% python3 -q
>>> import numpy as np
>>> np.set_printoptions(precision=1, suppress=True, linewidth=140, sign=" ")
>>> J = np.loadtxt("sample7.csv", delimiter=",")
>>> print(J)
[[ 1.1  0.   2.   0. ]
 [ 2.   0.1  1.   1. ]
 [ 1.   1.   1.1  0. ]
 [ 1.   0.   2.   0.1]]
>>> rng = np.random.default_rng(458)
>>> lab = rng.permutation(4)
>>> lab
array([ 0,  2,  3,  1])
>>> M2 = J[lab][:, lab]
>>> np.diag(M2)
array([ 1.1,  1.1,  0.1,  0.1])
>>> np.allclose(M2, J)
False
>>> round(float(np.linalg.det(M2)), 1), round(np.linalg.det(J[lab]), 1)
(0.5, np.float64(0.5))
>>> M2
array([[ 1.1,  2. ,  0. ,  0. ],
       [ 1. ,  1.1,  0. ,  1. ],
       [ 1. ,  2. ,  0.1,  0. ],
       [ 2. ,  1. ,  1. ,  0.1]])
>>> M2 = J / np.sqrt((J ** 2).mean(axis=1, keepdims=True))
>>> np.linalg.norm(M2, axis=1)
array([ 2.,  2.,  2.,  2.])
>>> np.round(J - J.mean(axis=1, keepdims=True), 1) + 0
array([[ 0.3, -0.8,  1.2, -0.8],
       [ 1. , -0.9,  0. ,  0. ],
       [ 0.2,  0.2,  0.3, -0.8],
       [ 0.2, -0.8,  1.2, -0.7]])
>>> np.linalg.matrix_rank(J - J.mean(axis=1, keepdims=True))
np.int64(3)
>>> E = np.load("a.npy")
>>> E
array([[-1.2, -0.3, -1.6,  3. ],
       [ 1.3, -0.5, -1. , -2.7],
       [ 0.9, -0.2,  0.6,  3. ],
       [-0.1,  0.2, -1.5,  2.1]])
>>> lab = rng.permutation(4)
>>> print(lab)
[ 3  0  1  2]
>>> M2 = E[lab][:, lab]
>>> np.allclose(M2, E)
False
>>> np.diag(M2)
array([ 2.1, -1.2, -0.5,  0.6])
>>> M2
array([[ 2.1, -0.1,  0.2, -1.5],
       [ 3. , -1.2, -0.3, -1.6],
       [-2.7,  1.3, -0.5, -1. ],
       [ 3. ,  0.9, -0.2,  0.6]])
>>> np.allclose(E, E.T)
False
>>> np.trace(E)
np.float64(1.0)
>>> round(float(np.linalg.det(E)), 1)
12.0
>>> print(E @ E)
[[-0.7  1.4 -3.2 -1.3]
 [-2.8 -0.5  1.9 -3.4]
 [-1.1  0.3 -5.4 11.3]
 [-1.2  0.7 -4.1 -0.9]]
>>> (E + E.T) / 2
array([[-1.2,  0.5, -0.4,  1.4],
       [ 0.5, -0.5, -0.6, -1.2],
       [-0.4, -0.6,  0.6,  0.8],
       [ 1.4, -1.2,  0.8,  2.1]])
>>> round(np.abs(np.linalg.eigvals(E)).max(), 1)
np.float64(2.7)
>>> feats = np.load("x.npy")
>>> print(feats)
[[ 4  5  3  4  4]
 [-1  0 -2 -1 -1]
 [ 0  1 -1  0  0]
 [-1  0 -2 -1 -1]
 [ 4  5  3  4  4]]
>>> np.linalg.eigvals(J)
array([ 3.2+0.j ,  0.1+0.j , -0.5+1.1j, -0.5-1.1j])
>>> round(np.linalg.det(2 * J), 1), round(float(np.linalg.det(J)), 1)
(np.float64(7.7), 0.5)
>>> print(round(float(np.einsum("ii->", J)), 1))
2.4
>>> np.round(np.einsum("ij,ji->", J, J), 1)
np.float64(8.4)
>>> print(np.poly(J))
[ 1.  -2.4 -1.3 -4.7  0.5]
>>> round(np.linalg.det(J[::-1]), 1)
np.float64(0.5)
>>> r = np.linalg.matrix_rank(feats)
>>> r
np.int64(2)
>>> N = np.linalg.svd(feats)[2][r:].T
>>> N.shape
(5, 3)
>>> N @ N.T
array([[ 0.8, -0.2, -0.2, -0.2, -0.2],
       [-0.2,  0.3,  0.3, -0.2, -0.2],
       [-0.2,  0.3,  0.3, -0.2, -0.2],
       [-0.2, -0.2, -0.2,  0.8, -0.2],
       [-0.2, -0.2, -0.2, -0.2,  0.8]])
>>> np.linalg.matrix_rank(feats.T @ feats), np.linalg.matrix_rank(feats @ feats.T)
(np.int64(2), np.int64(2))
>>> np.round(feats @ N, 1) + 0
array([[ 0.,  0.,  0.],
       [ 0.,  0.,  0.],
       [ 0.,  0.,  0.],
       [ 0.,  0.,  0.],
       [ 0.,  0.,  0.]])
>>> [int(np.linalg.matrix_rank(feats[:, :j + 1])) for j in range(5)]
[1, 2, 2, 2, 2]
>>> print(np.allclose(feats @ N, 0))
True
>>> vec = np.array([1, 1, 2, 2, 1])
>>> (feats @ vec).argmax()
np.int64(0)
>>> print(np.linalg.norm(feats @ vec) <= np.linalg.norm(feats, 2) * np.linalg.norm(vec) + 1e-9)
True
>>> arr = np.loadtxt("out7.csv", delimiter=",")
>>> arr.round(1) + 0
array([[-0.2,  0. , -2.4, -1.8, -0.1, -0.2],
       [-0.1, -1.5, -1.5,  1.9, -0.8,  0.6],
       [ 0.8, -1.2, -0.2,  0.3,  2.1, -1.6],
       [ 0.5,  0. , -0.1, -0.2,  1.7,  2.4],
       [ 2.5,  1.4, -0.6,  0.6, -0.5, -0.2],
       [-1.4,  1.9, -0.9,  1.3,  1. , -0.4]])
>>> (arr + arr.T) / 2
array([[-0.2, -0.1, -0.8, -0.6,  1.2, -0.8],
       [-0.1, -1.5, -1.3,  1. ,  0.3,  1.3],
       [-0.8, -1.3, -0.2,  0.1,  0.7, -1.2],
       [-0.6,  1. ,  0.1, -0.2,  1.1,  1.9],
       [ 1.2,  0.3,  0.7,  1.1, -0.5,  0.4],
       [-0.8,  1.3, -1.2,  1.9,  0.4, -0.4]])
>>> np.round((arr - arr.T) / 2, 1) + 0
array([[ 0. ,  0. , -1.6, -1.1, -1.3,  0.6],
       [ 0. ,  0. , -0.1,  0.9, -1.1, -0.6],
       [ 1.6,  0.1,  0. ,  0.2,  1.3, -0.4],
       [ 1.1, -0.9, -0.2,  0. ,  0.5,  0.6],
       [ 1.3,  1.1, -1.3, -0.5,  0. , -0.6],
       [-0.6,  0.6,  0.4, -0.6,  0.6,  0. ]])
>>> np.allclose(arr, arr.T)
False
>>> arr @ arr
array([[-2.7,  2.4,  1.5, -0.3, -8.1, -0.5],
       [-2.9,  4.1,  2.4, -3.1,  2.4,  5.9],
       [ 7.2,  2. , -0.1, -4.7, -1.6,  0.4],
       [ 0.5,  6.9, -4.3,  3.2,  1. , -1.6],
       [-1.7, -2.3, -7.4, -2.7, -1.5,  3. ],
       [ 3.2, -1. ,  0.3,  5.6, -1.9,  5.9]])
>>> round(np.linalg.det(arr), 1)
np.float64(-729.0)
>>> f, g = arr[5], arr[0]
>>> round(float(f @ g), 1)
-0.0
>>> p = (f @ g) / (f @ f) * f
>>> p.round(1) + 0
array([ 0.,  0.,  0.,  0.,  0.,  0.])
>>> round((g - p) @ f, 1)
np.float64(-0.0)
>>> f = np.array([1, -1, -3, 4, -1, -5])
>>> M2 = arr + np.outer(f, np.eye(6)[3])
>>> np.linalg.matrix_rank(M2 - arr)
np.int64(1)
>>> print(round(np.linalg.det(M2) / np.linalg.det(arr), 1), round(1 + np.linalg.solve(arr, f)[3], 1))
-0.4 -0.4
>>> M = np.load("case15.npy")
>>> print(M)
[[-0.4 -1.9  1.6 -0.2]
 [ 0.8  2.6 -2.2 -0.1]
 [ 0.5  1.  -0.9 -0.2]
 [-0.4 -1.1  0.6 -0.7]
 [-0.4 -0.2 -0.1 -0.5]
 [-0.2 -1.4  1.3  0.4]
 [ 0.7 -0.1  0.2 -0.4]
 [-0.7 -0.1  0.4  0. ]
 [ 0.8  1.6 -1.9  0.1]
 [-0.5 -0.9  0.8 -0.2]
 [-0.5 -0.6  0.2  0.2]
 [-0.2 -0.7  0.2  0.2]
 [-1.1 -1.5  2.1  0. ]
 [-0.5 -0.5  0.2 -0.5]
 [-1.2 -2.3  2.5  0.1]
 [-0.5 -1.6  1.   0.1]
 [ 0.2  1.  -0.3  0.4]
 [ 0.5  1.2 -1.5 -0.2]
 [-1.1 -2.   2.3 -0.2]
 [-1.  -1.   0.6 -0.5]
 [-2.6 -4.8  5.1  0.1]
 [-1.  -3.4  3.2  0.1]
 [-0.5 -1.9  1.3 -0.2]
 [ 1.   1.7 -2.2  0.4]
 [-0.3  0.   0.3 -0.1]
 [-1.4 -3.1  2.5 -0.3]
 [-0.3 -0.7  1.1  0.5]
 [ 1.1  3.  -3.3  0.2]
 [-0.5 -1.5  1.5  0. ]
 [-1.7 -3.7  3.9  0.4]]
>>> M2 = np.c_[M[:, :1] @ np.array([[3]]), np.array([-6, -5, -5, 5, 9, -2, 7, 4, 8, 5, -9, 0, 8, -3, -3, -3, 7, -8, -9, -7, 5, 9, 5, -7, 4, -7, 8, 6, 3, 5])]
>>> M2
array([[-1.2, -6. ],
       [ 2.4, -5. ],
       [ 1.5, -5. ],
       [-1.2,  5. ],
       [-1.2,  9. ],
       [-0.6, -2. ],
       [ 2.1,  7. ],
       [-2.1,  4. ],
       [ 2.4,  8. ],
       [-1.5,  5. ],
       [-1.5, -9. ],
       [-0.6,  0. ],
       [-3.3,  8. ],
       [-1.5, -3. ],
       [-3.6, -3. ],
       [-1.5, -3. ],
       [ 0.6,  7. ],
       [ 1.5, -8. ],
       [-3.3, -9. ],
       [-3. , -7. ],
       [-7.8,  5. ],
       [-3. ,  9. ],
       [-1.5,  5. ],
       [ 3. , -7. ],
       [-0.9,  4. ],
       [-4.2, -7. ],
       [-0.9,  8. ],
       [ 3.3,  6. ],
       [-1.5,  3. ],
       [-5.1,  5. ]])
>>> np.linalg.norm(np.linalg.qr(M)[0].T @ M2, axis=0) ** 2 / ((M2 ** 2).sum(axis=0) + 1e-12)
array([ 1. ,  0.1])
>>> np.linalg.matrix_rank(M2)
np.int64(2)
>>> K = np.load("layer17.npy")
>>> K
array([[ 0.,  0.,  5., -8.],
       [ 0.,  0., -2., -3.],
       [ 5., -2.,  0.,  0.],
       [-8., -3.,  0.,  0.]])
>>> M2 = np.array([[1, 1], [1, 1]])
>>> W2 = np.kron(M2, K)
>>> print(W2)
[[ 0.  0.  5. -8.  0.  0.  5. -8.]
 [ 0.  0. -2. -3.  0.  0. -2. -3.]
 [ 5. -2.  0.  0.  5. -2.  0.  0.]
 [-8. -3.  0.  0. -8. -3.  0.  0.]
 [ 0.  0.  5. -8.  0.  0.  5. -8.]
 [ 0.  0. -2. -3.  0.  0. -2. -3.]
 [ 5. -2.  0.  0.  5. -2.  0.  0.]
 [-8. -3.  0.  0. -8. -3.  0.  0.]]
>>> np.linalg.matrix_rank(W2)
np.int64(4)
>>> print(W2.shape)
(8, 8)
>>> round(float(np.linalg.norm(W2, 2)), 1), round(np.linalg.norm(M2, 2) * np.linalg.norm(K, 2), 1)
(19.1, np.float64(19.1))
>>> F = np.array([[0, -5, 3, -5], [0, -4, 0, -2], [3, -8, 0, -10], [1, -8, 0, -6]])
>>> r = np.linalg.matrix_rank(F)
>>> r
np.int64(3)
>>> N = np.linalg.svd(F)[2][r:].T
>>> np.round(N @ N.T, 1) + 0
array([[ 0.7, -0.2,  0.3,  0.3],
       [-0.2,  0. , -0.1, -0.1],
       [ 0.3, -0.1,  0.1,  0.1],
       [ 0.3, -0.1,  0.1,  0.2]])
>>> np.round(F @ N, 1) + 0
array([[ 0.],
       [ 0.],
       [ 0.],
       [ 0.]])
>>> N[:, 0] / N[np.abs(N[:, 0]).round(6).argmax(), 0]
array([ 1. , -0.2,  0.4,  0.5])
>>> np.allclose(F @ N, 0)
True
>>> print([int(np.linalg.matrix_rank(F[:, :j + 1])) for j in range(4)])
[1, 2, 3, 3]
